$ ipython --no-banner

In [1]: import numpy as np

In [2]: from numpy import linalg as LA

In [3]: np.set_printoptions(precision=2, suppress=True, linewidth=200)

In [4]: rnd = lambda a: np.round(a, 2) + 0

In [5]: m1 = np.load("layer4.npy")

In [6]: m1
Out[6]: 
array([[-3.,  1.,  0.,  0.,  0.,  0.,  0.,  0.,  0.,  0.,  0.,  0.,  0.,  0.],
       [ 0., -3.,  1.,  0.,  0.,  0.,  0.,  0.,  0.,  0.,  0.,  0.,  0.,  0.],
       [ 0.,  0., -3.,  1.,  0.,  0.,  0.,  0.,  0.,  0.,  0.,  0.,  0.,  0.],
       [ 0.,  0.,  0., -3.,  1.,  0.,  0.,  0.,  0.,  0.,  0.,  0.,  0.,  0.],
       [ 0.,  0.,  0.,  0., -3.,  1.,  0.,  0.,  0.,  0.,  0.,  0.,  0.,  0.],
       [ 0.,  0.,  0.,  0.,  0., -3.,  1.,  0.,  0.,  0.,  0.,  0.,  0.,  0.],
       [ 0.,  0.,  0.,  0.,  0.,  0., -3.,  1.,  0.,  0.,  0.,  0.,  0.,  0.],
       [ 0.,  0.,  0.,  0.,  0.,  0.,  0., -3.,  1.,  0.,  0.,  0.,  0.,  0.],
       [ 0.,  0.,  0.,  0.,  0.,  0.,  0.,  0., -3.,  1.,  0.,  0.,  0.,  0.],
       [ 0.,  0.,  0.,  0.,  0.,  0.,  0.,  0.,  0., -3.,  1.,  0.,  0.,  0.],
       [ 0.,  0.,  0.,  0.,  0.,  0.,  0.,  0.,  0.,  0., -3.,  1.,  0.,  0.],
       [ 0.,  0.,  0.,  0.,  0.,  0.,  0.,  0.,  0.,  0.,  0., -3.,  1.,  0.],
       [ 0.,  0.,  0.,  0.,  0.,  0.,  0.,  0.,  0.,  0.,  0.,  0., -3.,  1.],
       [ 0.,  0.,  0.,  0.,  0.,  0.,  0.,  0.,  0.,  0.,  0.,  0.,  0., -3.]])

In [7]: rnd(np.sort(np.abs(LA.eigvals(m1))))
Out[7]: array([3., 3., 3., 3., 3., 3., 3., 3., 3., 3., 3., 3., 3., 3.])

In [8]: assert m1 == m1.T
ValueError: The truth value of an array with more than one element is ambiguous. Use a.any() or a.all()


In [9]: np.allclose(m1 @ m1.T, m1.T @ m1)
Out[9]: False

In [10]: LA.matrix_rank(m1 - m1[0, 0] * np.eye(14))
Out[10]: np.int64(13)

In [11]: [int(LA.matrix_rank(LA.matrix_power(m1, p))) for p in range(1, 15)]
Out[11]: [14, 14, 14, 14, 14, 14, 14, 14, 14, 14, 14, 14, 14, 14]

In [12]: W = np.array([[0, 3, 0],
    ...:     [0, 3, 0],
    ...:     [0, 0, 2],
    ...:     [3, 2, 0],
    ...:     [3, 3, 0],
    ...:     [3, 2, 0],
    ...:     [0, 1, 3],
    ...:     [0, 3, 3],
    ...:     [0, 3, 0],
    ...:     [0, 3, 2],
    ...:     [0, 0, 3],
    ...:     [1, 1, 1],
    ...:     [1, 3, 0],
    ...:     [3, 1, 0]])

In [13]: beta = np.array([-2, 2, -4])

In [14]: hid = np.maximum(m1 @ W + beta, 0)

In [15]: hid
Out[15]: 
array([[0., 0., 0.],
       [0., 0., 0.],
       [1., 4., 0.],
       [0., 0., 0.],
       [0., 0., 0.],
       [0., 0., 0.],
       [0., 2., 0.],
       [0., 0., 0.],
       [0., 0., 0.],
       [0., 0., 0.],
       [0., 3., 0.],
       [0., 2., 0.],
       [0., 0., 0.],
       [0., 0., 0.]])

In [16]: Z = np.array([[4, 5], [-5, 1], [6, 1]])

In [17]: W @ Z
Out[17]: 
array([[-15,   3],
       [-15,   3],
       [ 12,   2],
       [  2,  17],
       [ -3,  18],
       [  2,  17],
       [ 13,   4],
       [  3,   6],
       [-15,   3],
       [ -3,   5],
       [ 18,   3],
       [  5,   7],
       [-11,   8],
       [  7,  16]])

In [18]: hid @ Z
Out[18]: 
array([[  0.,   0.],
       [  0.,   0.],
       [-16.,   9.],
       [  0.,   0.],
       [  0.,   0.],
       [  0.,   0.],
       [-10.,   2.],
       [  0.,   0.],
       [  0.,   0.],
       [  0.,   0.],
       [-15.,   3.],
       [-10.,   2.],
       [  0.,   0.],
       [  0.,   0.]])

In [19]: vec = np.array([-8, 7, 9, 7, -3, 3, -7, -8, 9, -7, -8, -6, 4, 9])

In [20]: y = m1 @ vec

In [21]: beta, lr = np.zeros(14), 1 / LA.norm(m1, 2) ** 2

In [22]: for i in range(12):
    ...:     beta -= lr * m1.T @ (m1 @ beta - y)
    ...:     if i % 2 == 0: print(i, round(LA.norm(m1 @ beta - y), 2))
    ...: 
0 31.81
2 10.42
4 4.55
6 2.2
8 1.1
10 0.56

In [23]: rnd(beta)
Out[23]: array([-8.04,  6.94,  8.93,  6.94, -3.03,  3.  , -6.97, -7.94,  9.07, -6.93, -7.94, -5.95,  4.03,  9.01])

In [24]: rnd(LA.cond(m1))
Out[24]: np.float64(1.96)

In [25]: feats = np.loadtxt("out7.csv", delimiter=",")

In [26]: feats
Out[26]: 
array([[-6.,  5.,  2., -2.,  7., -4., -7., -2., -3.,  5.,  4., -9.],
       [ 0.,  4.,  0., -3.,  7.,  7.,  8.,  3.,  0., -4., -8.,  6.],
       [ 0.,  0.,  2., -9.,  6.,  3.,  4.,  9.,  1., -9., -2.,  9.],
       [ 0.,  0.,  0., -7.,  8., -5.,  4.,  9., -3.,  6.,  9.,  9.],
       [ 0.,  0.,  0.,  0.,  5., -8.,  3.,  4.,  1.,  7.,  5., -7.],
       [ 0.,  0.,  0.,  0.,  0., -3., -5., -6.,  8.,  9., -8., -9.],
       [ 0.,  0.,  0.,  0.,  0.,  0.,  8.,  6.,  5., -7., -9.,  5.],
       [ 0.,  0.,  0.,  0.,  0.,  0.,  0.,  8.,  1., -7., -7.,  5.],
       [ 0.,  0.,  0.,  0.,  0.,  0.,  0.,  0., -2.,  0.,  7., -4.],
       [ 0.,  0.,  0.,  0.,  0.,  0.,  0.,  0.,  0.,  0.,  4.,  6.],
       [ 0.,  0.,  0.,  0.,  0.,  0.,  0.,  0.,  0.,  0., -5.,  0.],
       [ 0.,  0.,  0.,  0.,  0.,  0.,  0.,  0.,  0.,  0.,  0.,  3.]])

In [27]: LA.inv(feats)
LinAlgError: Singular matrix


In [28]: np.abs(np.diag(LA.qr(feats)[1])) > 1e-9
Out[28]: array([ True,  True,  True,  True,  True,  True,  True,  True,  True, False,  True,  True])

In [29]: np.allclose(feats[:-1].T @ LA.lstsq(feats[:-1].T, feats[-1])[0], feats[-1])
Out[29]: True

In [30]: np.unique(feats.round(6), axis=0).shape
Out[30]: (12, 12)

In [31]: rnd(feats @ LA.pinv(feats) @ feats)
Out[31]: 
array([[-6.,  5.,  2., -2.,  7., -4., -7., -2., -3.,  5.,  4., -9.],
       [ 0.,  4.,  0., -3.,  7.,  7.,  8.,  3.,  0., -4., -8.,  6.],
       [ 0.,  0.,  2., -9.,  6.,  3.,  4.,  9.,  1., -9., -2.,  9.],
       [ 0.,  0.,  0., -7.,  8., -5.,  4.,  9., -3.,  6.,  9.,  9.],
       [ 0.,  0.,  0.,  0.,  5., -8.,  3.,  4.,  1.,  7.,  5., -7.],
       [ 0.,  0.,  0.,  0.,  0., -3., -5., -6.,  8.,  9., -8., -9.],
       [ 0.,  0.,  0.,  0.,  0.,  0.,  8.,  6.,  5., -7., -9.,  5.],
       [ 0.,  0.,  0.,  0.,  0.,  0.,  0.,  8.,  1., -7., -7.,  5.],
       [ 0.,  0.,  0.,  0.,  0.,  0.,  0.,  0., -2.,  0.,  7., -4.],
       [ 0.,  0.,  0.,  0.,  0.,  0.,  0.,  0.,  0.,  0.,  4.,  6.],
       [ 0.,  0.,  0.,  0.,  0.,  0.,  0.,  0.,  0.,  0., -5.,  0.],
       [ 0.,  0.,  0.,  0.,  0.,  0.,  0.,  0.,  0.,  0.,  0.,  3.]])
